% ipython --no-banner

In [1]: import numpy as np

In [2]: np.set_printoptions(precision=2, suppress=True, linewidth=100, legacy="1.25")

In [3]: data = np.loadtxt("test15.csv", delimiter=",")

In [4]: print(data)
[[ 0.  0. -1. -1.  0.  0.  0. -1.  0.  0. -1.]
 [ 0.  0.  0.  0.  0. -1. -1.  0.  0.  0.  0.]
 [-1.  0.  0. -1.  0.  0.  0. -1.  0.  0. -1.]
 [-1.  0. -1.  0.  0.  0.  0. -1.  0.  0. -1.]
 [ 0.  0.  0.  0.  0.  0.  0.  0. -1. -1.  0.]
 [ 0. -1.  0.  0.  0.  0. -1.  0.  0.  0.  0.]
 [ 0. -1.  0.  0.  0. -1.  0.  0.  0.  0.  0.]
 [-1.  0. -1. -1.  0.  0.  0.  0.  0.  0. -1.]
 [ 0.  0.  0.  0. -1.  0.  0.  0.  0. -1.  0.]
 [ 0.  0.  0.  0. -1.  0.  0.  0. -1.  0.  0.]
 [-1.  0. -1. -1.  0.  0.  0. -1.  0.  0.  0.]]

In [5]: C2 = data.T @ data

In [6]: print(C2)
[[4. 0. 3. 3. 0. 0. 0. 3. 0. 0. 3.]
 [0. 2. 0. 0. 0. 1. 1. 0. 0. 0. 0.]
 [3. 0. 4. 3. 0. 0. 0. 3. 0. 0. 3.]
 [3. 0. 3. 4. 0. 0. 0. 3. 0. 0. 3.]
 [0. 0. 0. 0. 2. 0. 0. 0. 1. 1. 0.]
 [0. 1. 0. 0. 0. 2. 1. 0. 0. 0. 0.]
 [0. 1. 0. 0. 0. 1. 2. 0. 0. 0. 0.]
 [3. 0. 3. 3. 0. 0. 0. 4. 0. 0. 3.]
 [0. 0. 0. 0. 1. 0. 0. 0. 2. 1. 0.]
 [0. 0. 0. 0. 1. 0. 0. 0. 1. 2. 0.]
 [3. 0. 3. 3. 0. 0. 0. 3. 0. 0. 4.]]

In [7]: X = np.loadtxt("x.csv", delimiter=",")

In [8]: print(X)
[[1.   0.5  0.25 0.12 0.06 0.03 0.02 0.01 0.   0.   0.   0.   0.   0.   0.  ]
 [0.5  1.   0.5  0.25 0.12 0.06 0.03 0.02 0.01 0.   0.   0.   0.   0.   0.  ]
 [0.25 0.5  1.   0.5  0.25 0.12 0.06 0.03 0.02 0.01 0.   0.   0.   0.   0.  ]
 [0.12 0.25 0.5  1.   0.5  0.25 0.12 0.06 0.03 0.02 0.01 0.   0.   0.   0.  ]
 [0.06 0.12 0.25 0.5  1.   0.5  0.25 0.12 0.06 0.03 0.02 0.01 0.   0.   0.  ]
 [0.03 0.06 0.12 0.25 0.5  1.   0.5  0.25 0.12 0.06 0.03 0.02 0.01 0.   0.  ]
 [0.02 0.03 0.06 0.12 0.25 0.5  1.   0.5  0.25 0.12 0.06 0.03 0.02 0.01 0.  ]
 [0.01 0.02 0.03 0.06 0.12 0.25 0.5  1.   0.5  0.25 0.12 0.06 0.03 0.02 0.01]
 [0.   0.01 0.02 0.03 0.06 0.12 0.25 0.5  1.   0.5  0.25 0.12 0.06 0.03 0.02]
 [0.   0.   0.01 0.02 0.03 0.06 0.12 0.25 0.5  1.   0.5  0.25 0.12 0.06 0.03]
 [0.   0.   0.   0.01 0.02 0.03 0.06 0.12 0.25 0.5  1.   0.5  0.25 0.12 0.06]
 [0.   0.   0.   0.   0.01 0.02 0.03 0.06 0.12 0.25 0.5  1.   0.5  0.25 0.12]
 [0.   0.   0.   0.   0.   0.01 0.02 0.03 0.06 0.12 0.25 0.5  1.   0.5  0.25]
 [0.   0.   0.   0.   0.   0.   0.01 0.02 0.03 0.06 0.12 0.25 0.5  1.   0.5 ]
 [0.   0.   0.   0.   0.   0.   0.   0.01 0.02 0.03 0.06 0.12 0.25 0.5  1.  ]]

In [9]: # equal to its transpose

In [10]: x = np.ones(15)

In [11]: for _ in range(3):
    ...:     x = X @ x
    ...:     x /= np.linalg.norm(x)
    ...:     print(round(x @ X @ x, 2))
    ...: 
2.78
2.8
2.81

In [12]: print(round(float(np.linalg.eigvalsh(X)[-1]), 2))
2.82

In [13]: print(x)
[0.14 0.2  0.24 0.27 0.29 0.3  0.31 0.31 0.31 0.3  0.29 0.27 0.24 0.2  0.14]
